In [1]: import numpy as np

In [2]: from numpy import linalg as LA

In [3]: np.set_printoptions(suppress=True, linewidth=160)

In [4]: F = np.load("mat.npy")

In [5]: F
Out[5]: 
array([[ -3,  -9,  -2,   8,  -7, -15,   3],
       [  3,  -3,  -9,  -9,  -6,  15,   0],
       [ -7,   4,   5,   9,   8, -35,  -7],
       [  3,   7,   1,   1,   3,  15,  -4],
       [ -4,   5,   4,   1,  -8, -20,   4]])

In [6]: rng = np.random.default_rng(49243)

In [7]: other = F + rng.integers(-2, 3, (5, 1)) @ rng.integers(-2, 3, (1, 7))

In [8]: other
Out[8]: 
array([[ -3,  -9,  -2,   8,  -7, -15,   3],
       [  3,  -3,  -9,  -9,  -6,  15,   0],
       [ -5,   0,   3,   9,   4, -37,  -7],
       [  3,   7,   1,   1,   3,  15,  -4],
       [ -4,   5,   4,   1,  -8, -20,   4]])

In [9]: other - F
Out[9]: 
array([[ 0,  0,  0,  0,  0,  0,  0],
       [ 0,  0,  0,  0,  0,  0,  0],
       [ 2, -4, -2,  0, -4, -2,  0],
       [ 0,  0,  0,  0,  0,  0,  0],
       [ 0,  0,  0,  0,  0,  0,  0]])

In [10]: np.round(LA.svd(other - F, compute_uv=False), 3)
Out[10]: array([6.633, 0.   , 0.   , 0.   , 0.   ])

In [11]: blk = np.stack([F, 5 * F, F[::-1]])

In [12]: blk.sum(axis=0)
Out[12]: 
array([[ -22,  -49,   -8,   49,  -50, -110,   22],
       [  21,  -11,  -53,  -53,  -33,  105,   -4],
       [ -49,   28,   35,   63,   56, -245,  -49],
       [  21,   39,   -3,   -3,   12,  105,  -24],
       [ -27,   21,   22,   14,  -55, -135,   27]])

In [13]: LA.matrix_rank(blk.reshape(3, -1))
Out[13]: np.int64(2)

In [14]: blk.shape
Out[14]: (3, 5, 7)

In [15]: (blk @ F.T).shape
Out[15]: (3, 5, 5)

In [16]: other = F[0, 0] * F[1:] - np.outer(F[1:, 0], F[0])

In [17]: other
Out[17]: 
array([[  0,  36,  33,   3,  39,   0,  -9],
       [  0, -75, -29,  29, -73,   0,  42],
       [  0,   6,   3, -27,  12,   0,   3],
       [  0, -51, -20,  29,  -4,   0,   0]])

In [18]: LA.matrix_rank(other), LA.matrix_rank(F)
Out[18]: (np.int64(4), np.int64(5))

In [19]: np.round(F[:, 0] / F[0, 0], 3)
Out[19]: array([ 1.   , -1.   ,  2.333, -1.   ,  1.333])

In [20]: x = np.array([2, 1, 0, 0, 2, 0, 1])

In [21]: a = np.maximum(F @ x, 0)

In [22]: np.maximum(F @ (3 * x), 0)
Out[22]: array([ 0,  0,  0, 45,  0])

In [23]: np.flatnonzero(a > 1e-9)
Out[23]: array([3])

In [24]: F.T @ a
Out[24]: array([ 45, 105,  15,  15,  45, 225, -60])

In [25]: F * (a > 1e-9)[:, None]
Out[25]: 
array([[ 0,  0,  0,  0,  0,  0,  0],
       [ 0,  0,  0,  0,  0,  0,  0],
       [ 0,  0,  0,  0,  0,  0,  0],
       [ 3,  7,  1,  1,  3, 15, -4],
       [ 0,  0,  0,  0,  0,  0,  0]])

In [26]: mat = np.loadtxt("sample17.csv", delimiter=",")

In [27]: mat
Out[27]: 
array([[ -2.,  -3.,  -3.,  -1.],
       [  0.,  -3.,   1.,   3.],
       [ -2., -15.,   1.,  11.]])

In [28]: left, sigma, VT = LA.svd(mat)

In [29]: np.argmax(sigma[:-1] / (sigma[1:] + 1e-6)) + 1
Out[29]: np.int64(2)

In [30]: sigma.round(3) + 0
Out[30]: array([19.295,  4.549,  0.   ])

In [31]: other = left[:, :2] @ np.diag(sigma[:2]) @ VT[:2]

In [32]: np.round(LA.norm(mat - other, 2), 3), round(sigma[2], 3)
Out[32]: (np.float64(0.0), np.float64(0.0))

In [33]: other.round(3) + 0
Out[33]: 
array([[ -2.,  -3.,  -3.,  -1.],
       [  0.,  -3.,   1.,   3.],
       [ -2., -15.,   1.,  11.]])

In [34]: LA.matrix_rank(mat, rtol=0.05)
Out[34]: np.int64(2)

In [35]: LA.matrix_rank(other)
Out[35]: np.int64(2)

In [36]: other = mat / np.sqrt((mat ** 2).mean(axis=1, keepdims=True))

In [37]: np.round(LA.norm(other, axis=1), 3)
Out[37]: array([2., 2., 2.])

In [38]: other[1].round(3)
Out[38]: array([ 0.   , -1.376,  0.459,  1.376])

In [39]: rank = LA.matrix_rank(mat)

In [40]: rank
Out[40]: np.int64(2)

In [41]: ns = LA.svd(mat)[2][rank:].T

In [42]: np.allclose(mat @ ns, 0)
Out[42]: True

In [43]: [int(LA.matrix_rank(mat[:i])) for i in range(1, len(mat) + 1)]
Out[43]: [1, 2, 2]

In [44]: LA.matrix_rank(mat.T @ mat), LA.matrix_rank(mat @ mat.T)
Out[44]: (np.int64(2), np.int64(2))

In [45]: left, sigma, VT = LA.svd(mat, full_matrices=False)

In [46]: np.round(np.abs(VT[0]), 3)
Out[46]: array([0.111, 0.804, 0.046, 0.582])

In [47]: left.shape, sigma.shape, VT.shape
Out[47]: ((3, 3), (3,), (3, 4))

In [48]: np.round(left.T @ mat @ VT.T, 3) + 0
Out[48]: 
array([[19.295,  0.   ,  0.   ],
       [ 0.   ,  4.549,  0.   ],
       [ 0.   ,  0.   ,  0.   ]])

In [49]: np.allclose(left * sigma @ VT, mat)
Out[49]: True

In [50]: (sigma > 1e-8).sum()
Out[50]: np.int64(2)

In [51]: feats = np.array([[-2, 0, -2, -1, -2, 2, 0, -2],
    ...:     [-2, 2, -1, -1, 1, 0, 0, -1],
    ...:     [-1, -2, -1, -2, 0, -2, -2, 1]])

In [52]: feats
Out[52]: 
array([[-2,  0, -2, -1, -2,  2,  0, -2],
       [-2,  2, -1, -1,  1,  0,  0, -1],
       [-1, -2, -1, -2,  0, -2, -2,  1]])

In [53]: other = feats + rng.integers(-2, 3, (3, 2)) @ rng.integers(-2, 3, (2, 8))

In [54]: other
Out[54]: 
array([[ 0,  1, -2, -1, -4,  1,  2, -3],
       [-4,  5, -5, -1, -1, -1,  2,  2],
       [-5,  0, -5, -2,  0, -2, -2,  5]])

In [55]: other - feats
Out[55]: 
array([[ 2,  1,  0,  0, -2, -1,  2, -1],
       [-2,  3, -4,  0, -2, -1,  2,  3],
       [-4,  2, -4,  0,  0,  0,  0,  4]])

In [56]: LA.matrix_rank(other - feats, tol=1e-8)
Out[56]: np.int64(2)

In [57]: J = np.load("x.npy")

In [58]: J
Out[58]: 
array([[0, 5, 0, 3, 0, 0],
       [0, 0, 0, 5, 0, 0],
       [1, 0, 3, 3, 0, 0],
       [6, 3, 0, 0, 0, 0],
       [0, 0, 0, 2, 0, 0],
       [0, 0, 0, 0, 0, 0],
       [0, 0, 0, 0, 0, 0],
       [0, 7, 0, 0, 0, 0]])

In [59]: J.ravel(order="F")
Out[59]: array([0, 0, 1, 6, 0, 0, 0, 0, 5, 0, 0, 3, 0, 0, 0, 7, 0, 0, 3, 0, 0, 0, 0, 0, 3, 5, 3, 0, 2, 0, 0, 0, 0, 0, 0, 0, 0, 0, 0, 0, 0, 0, 0, 0, 0, 0, 0, 0])

In [60]: J.reshape(8, 7)
---------------------------------------------------------------------------
ValueError                                Traceback (most recent call last)
Cell In[60], line 1
----> 1 J.reshape(8, 7)

ValueError: cannot reshape array of size 48 into shape (8,7)

In [61]: blk = J.reshape(8, 2, -1)

In [62]: np.swapaxes(blk, 1, 2)[6]
Out[62]: 
array([[0, 0],
       [0, 0],
       [0, 0]])

In [63]: m1 = np.load("test17.npy")

In [64]: m1
Out[64]: 
array([[ 1., -3.,  0.,  0.,  0.,  0.],
       [-3.,  2., -3.,  0.,  0.,  0.],
       [ 0., -3.,  0., -3.,  0.,  0.],
       [ 0.,  0., -3.,  3., -3.,  0.],
       [ 0.,  0.,  0., -3.,  0., -3.],
       [ 0.,  0.,  0.,  0., -3.,  0.]])

In [65]: w1 = np.array([[2, -2], [1, -3], [1, 2], [1, -3], [3, -2], [-3, -3]])

In [66]: beta = np.array([0, 1])

In [67]: H = np.maximum(m1 @ w1 + beta, 0)

In [68]: np.round((H > 0).mean(axis=0), 3)
Out[68]: array([0.167, 0.667])

In [69]: C = np.array([[2, 3], [0, 3]])

In [70]: (H @ C).round(6).argmax(axis=1)
Out[70]: array([1, 0, 1, 0, 1, 1])

In [71]: w1 @ C
Out[71]: 
array([[  4,   0],
       [  2,  -6],
       [  2,   9],
       [  2,  -6],
       [  6,   3],
       [ -6, -18]])

In [72]: H @ C
Out[72]: 
array([[ 0., 24.],
       [ 0.,  0.],
       [ 0., 57.],
       [ 0.,  0.],
       [12., 75.],
       [ 0., 21.]])

In [73]: labels = rng.permutation(6)

In [74]: other = m1[:, labels] * rng.choice([-1, 1], 6)

In [75]: other
Out[75]: 
array([[ 1., -3.,  0., -0.,  0.,  0.],
       [-3.,  2.,  0.,  3.,  0.,  0.],
       [ 0., -3.,  0., -0., -3.,  0.],
       [ 0.,  0.,  0.,  3.,  3., -3.],
       [ 0.,  0., -3., -0., -3.,  0.],
       [ 0.,  0.,  0., -0.,  0., -3.]])

In [76]: left, _, VT = LA.svd(m1.T @ other)

In [77]: np.round(LA.lstsq(m1, other)[0], 3) + 0
Out[77]: 
array([[ 1.,  0.,  0.,  0.,  0.,  0.],
       [ 0.,  1.,  0.,  0.,  0.,  0.],
       [ 0.,  0.,  0., -1.,  0.,  0.],
       [ 0.,  0.,  0.,  0.,  1.,  0.],
       [ 0.,  0.,  0.,  0.,  0.,  1.],
       [ 0.,  0.,  1.,  0.,  0.,  0.]])

In [78]: labels
Out[78]: array([0, 1, 5, 2, 3, 4])

In [79]: cov = m1.T @ m1

In [80]: np.trace(cov), (m1 ** 2).sum()
Out[80]: (np.float64(104.0), np.float64(104.0))

In [81]: np.allclose(cov, cov.T)
Out[81]: True

In [82]: np.diag(cov)
Out[82]: array([10., 22., 18., 27., 18.,  9.])

In [83]: (m1 @ m1.T).shape
Out[83]: (6, 6)

In [84]: ev, vecs = LA.eigvalsh(m1)
---------------------------------------------------------------------------
ValueError                                Traceback (most recent call last)
Cell In[84], line 1
----> 1 ev, vecs = LA.eigvalsh(m1)

ValueError: too many values to unpack (expected 2)

In [85]: ev, vecs = LA.eigh(m1)

In [86]: np.round(np.abs(vecs[:, -1]), 3)
Out[86]: array([0.22 , 0.427, 0.468, 0.638, 0.347, 0.152])

In [87]: np.round(LA.svd(m1, compute_uv=False), 3)
Out[87]: array([6.831, 4.927, 4.404, 3.055, 2.05 , 0.349])

In [88]: np.round(LA.eigvalsh(m1 + -3 * np.eye(6)), 3)
Out[88]: array([-7.404, -6.055, -3.349, -0.95 ,  1.927,  3.831])

In [89]: np.round(vecs @ np.diag(ev) @ vecs.T, 3) + 0
Out[89]: 
array([[ 1., -3.,  0.,  0.,  0.,  0.],
       [-3.,  2., -3.,  0.,  0.,  0.],
       [ 0., -3.,  0., -3.,  0.,  0.],
       [ 0.,  0., -3.,  3., -3.,  0.],
       [ 0.,  0.,  0., -3.,  0., -3.],
       [ 0.,  0.,  0.,  0., -3.,  0.]])

In [90]: round(float(ev.sum()), 3), np.trace(m1)
Out[90]: (6.0, np.float64(6.0))

In [91]: np.unique(ev.round(6) + 0, return_counts=True)[1]
Out[91]: array([1, 1, 1, 1, 1, 1])

In [92]: np.round(vecs.T @ m1 @ vecs, 3) + 0
Out[92]: 
array([[-4.404,  0.   ,  0.   ,  0.   ,  0.   ,  0.   ],
       [ 0.   , -3.055,  0.   ,  0.   ,  0.   ,  0.   ],
       [ 0.   ,  0.   , -0.349,  0.   ,  0.   ,  0.   ],
       [ 0.   ,  0.   ,  0.   ,  2.05 ,  0.   ,  0.   ],
       [ 0.   ,  0.   ,  0.   ,  0.   ,  4.927,  0.   ],
       [ 0.   ,  0.   ,  0.   ,  0.   ,  0.   ,  6.831]])
